$ ipython --no-banner

In [1]: import numpy as np

In [2]: import numpy.linalg as la

In [3]: np.set_printoptions(precision=3, suppress=True, linewidth=160)

In [4]: X = np.load("block16.npy")

In [5]: X
Out[5]: 
array([[2, 6, 0, 0],
       [0, 0, 1, 2],
       [1, 3, 0, 0],
       [1, 3, 0, 0],
       [2, 6, 1, 2]])

In [6]: th = np.radians(45)

In [7]: R = np.eye(4)

In [8]: R[1, 1] = R[0, 0] = np.cos(th)

In [9]: R[1, 0], R[0, 1] = -np.sin(th), np.sin(th)

In [10]: R
Out[10]: 
array([[ 0.707,  0.707,  0.   ,  0.   ],
       [-0.707,  0.707,  0.   ,  0.   ],
       [ 0.   ,  0.   ,  1.   ,  0.   ],
       [ 0.   ,  0.   ,  0.   ,  1.   ]])

In [11]: Y = X @ R.T

In [12]: Y
Out[12]: 
array([[5.657, 2.828, 0.   , 0.   ],
       [0.   , 0.   , 1.   , 2.   ],
       [2.828, 1.414, 0.   , 0.   ],
       [2.828, 1.414, 0.   , 0.   ],
       [5.657, 2.828, 1.   , 2.   ]])

In [13]: np.abs(Y - X).max(axis=0)
Out[13]: array([3.657, 3.172, 0.   , 0.   ])

In [14]: np.allclose(la.norm(X, axis=1), la.norm(Y, axis=1))
Out[14]: True

In [15]: np.round(la.svd(X, compute_uv=False), 3) + 0, np.round(la.svd(Y, compute_uv=False), 3) + 0
Out[15]: 
(array([10.108,  2.798,  0.   ,  0.   ]),
 array([10.108,  2.798,  0.   ,  0.   ]))

In [16]: Y = X / np.sqrt((X ** 2).mean(axis=1, keepdims=True))

In [17]: la.norm(Y, axis=1)
Out[17]: array([2., 2., 2., 2., 2.])

In [18]: Y[0]
Out[18]: array([0.632, 1.897, 0.   , 0.   ])

In [19]: la.matrix_rank(X - X.mean(axis=1, keepdims=True))
Out[19]: np.int64(2)

In [20]: r0, r1 = X[0], X[2]

In [21]: r0 @ r1
Out[21]: np.int64(20)

In [22]: p = (r0 @ r1) / (r0 @ r0) * r0

In [23]: la.matrix_rank(np.outer(r0, r1))
Out[23]: np.int64(1)

In [24]: r1 - p
Out[24]: array([0., 0., 0., 0.])

In [25]: (r1 - p) @ r0
Out[25]: np.float64(0.0)

In [26]: np.outer(r0, r1)
Out[26]: 
array([[ 2,  6,  0,  0],
       [ 6, 18,  0,  0],
       [ 0,  0,  0,  0],
       [ 0,  0,  0,  0]])
